>>> import numpy as np
>>> np.set_printoptions(precision=2, suppress=True, linewidth=120)
>>> def rnd(a):
...     return np.round(a, 2) + 0
... 
>>> feats = np.load("dump.npy")
>>> feats
array([[0, 0, 0, 0, 0, 0, 0, 0, 0, 0, 0, 0, 1],
       [0, 0, 0, 0, 1, 0, 0, 0, 0, 0, 0, 0, 0],
       [0, 1, 0, 0, 0, 0, 0, 0, 0, 0, 0, 0, 0],
       [0, 0, 0, 0, 0, 0, 0, 0, 0, 1, 0, 0, 0],
       [0, 0, 0, 0, 0, 1, 0, 0, 0, 0, 0, 0, 0],
       [1, 0, 0, 0, 0, 0, 0, 0, 0, 0, 0, 0, 0],
       [0, 0, 1, 0, 0, 0, 0, 0, 0, 0, 0, 0, 0],
       [0, 0, 0, 0, 0, 0, 0, 1, 0, 0, 0, 0, 0],
       [0, 0, 0, 0, 0, 0, 1, 0, 0, 0, 0, 0, 0],
       [0, 0, 0, 0, 0, 0, 0, 0, 1, 0, 0, 0, 0],
       [0, 0, 0, 0, 0, 0, 0, 0, 0, 0, 0, 1, 0],
       [0, 0, 0, 1, 0, 0, 0, 0, 0, 0, 0, 0, 0],
       [0, 0, 0, 0, 0, 0, 0, 0, 0, 0, 1, 0, 0]])
>>> feats[:, 5] @ feats[:, 7]
np.int64(0)
>>> B = feats / np.linalg.norm(feats, axis=1, keepdims=True)
>>> G = B @ B.T
>>> (G - 2 * np.eye(13)).round(6).argmax(axis=1)
array([1, 0, 0, 0, 0, 0, 0, 0, 0, 0, 0, 0, 0])
>>> x = np.array([4, 2, 8, 9, 8, 5, -4, 8, 6, -9, -5, -2, 5])
>>> y = feats @ x
>>> b, lr = np.zeros(13), 1 / np.linalg.norm(feats, 2) ** 2
>>> for i in range(150):
...     b -= lr * feats.T @ (feats @ b - y)
...     if i % 50 == 0: print(i, round(np.linalg.norm(feats @ b - y), 2))
... 
0 0.0
50 0.0
100 0.0
>>> rnd(np.linalg.cond(feats))
np.float64(1.0)
>>> np.allclose(feats @ feats.T, feats.T @ feats)
True
>>> rnd(np.sort(np.abs(np.linalg.eigvals(feats))))
array([1., 1., 1., 1., 1., 1., 1., 1., 1., 1., 1., 1., 1.])
>>> rnd(np.linalg.det(feats))
np.float64(-1.0)
>>> rnd(np.abs(np.linalg.eigvals(feats)).max())
np.float64(1.0)
>>> np.allclose(feats, feats.T)
False
>>> B = np.array([[-1, 2, 3],
...     [9, -8, -9],
...     [-3, -5, 0],
...     [9, -1, 3],
...     [-7, -5, -2],
...     [8, -5, -1],
...     [-8, 8, 4],
...     [0, 4, 6],
...     [-2, -4, 2],
...     [-1, 6, 2],
...     [6, -1, 9],
...     [-7, -5, -8],
...     [6, -6, -1]])
>>> np.einsum("ik,kj->ji", feats, B)
array([[ 6, -7,  9, -1,  8, -1, -3,  0, -8, -2, -7,  9,  6],
       [-6, -5, -8,  6, -5,  2, -5,  4,  8, -4, -5, -1, -1],
       [-1, -2, -9,  2, -1,  3,  0,  6,  4,  2, -8,  3,  9]])
>>> np.einsum("ij,ij->i", feats, feats)
array([1, 1, 1, 1, 1, 1, 1, 1, 1, 1, 1, 1, 1])
>>> feats @ B
array([[ 6, -6, -1],
       [-7, -5, -2],
       [ 9, -8, -9],
       [-1,  6,  2],
       [ 8, -5, -1],
       [-1,  2,  3],
       [-3, -5,  0],
       [ 0,  4,  6],
       [-8,  8,  4],
       [-2, -4,  2],
       [-7, -5, -8],
       [ 9, -1,  3],
       [ 6, -1,  9]])
>>> B.T @ feats.T
array([[ 6, -7,  9, -1,  8, -1, -3,  0, -8, -2, -7,  9,  6],
       [-6, -5, -8,  6, -5,  2, -5,  4,  8, -4, -5, -1, -1],
       [-1, -2, -9,  2, -1,  3,  0,  6,  4,  2, -8,  3,  9]])
>>> mat = np.loadtxt("case9.csv", delimiter=",")
>>> mat
array([[ 17., -11.,  -4., -13.],
       [-11.,  13.,  -8.,   9.],
       [ -4.,  -8.,  20.,   2.],
       [-13.,   9.,   2.,  10.]])
>>> left, sig, VT = np.linalg.svd(mat, full_matrices=False)
>>> rnd(np.sqrt((sig ** 2).sum())), rnd(np.linalg.norm(mat))
(np.float64(43.22), np.float64(43.22))
>>> rnd(left.T @ left)
array([[1., 0., 0., 0.],
       [0., 1., 0., 0.],
       [0., 0., 1., 0.],
       [0., 0., 0., 1.]])
>>> (sig > 1e-8).sum()
np.int64(2)
>>> rnd(np.cumsum(sig ** 2) / np.sum(sig ** 2))
array([0.69, 1.  , 1.  , 1.  ])
>>> rnd(sig / sig[0])
array([1.  , 0.67, 0.  , 0.  ])
>>> rnd(VT @ VT.T)
array([[1., 0., 0., 0.],
       [0., 1., 0., 0.],
       [0., 0., 1., 0.],
       [0., 0., 0., 1.]])
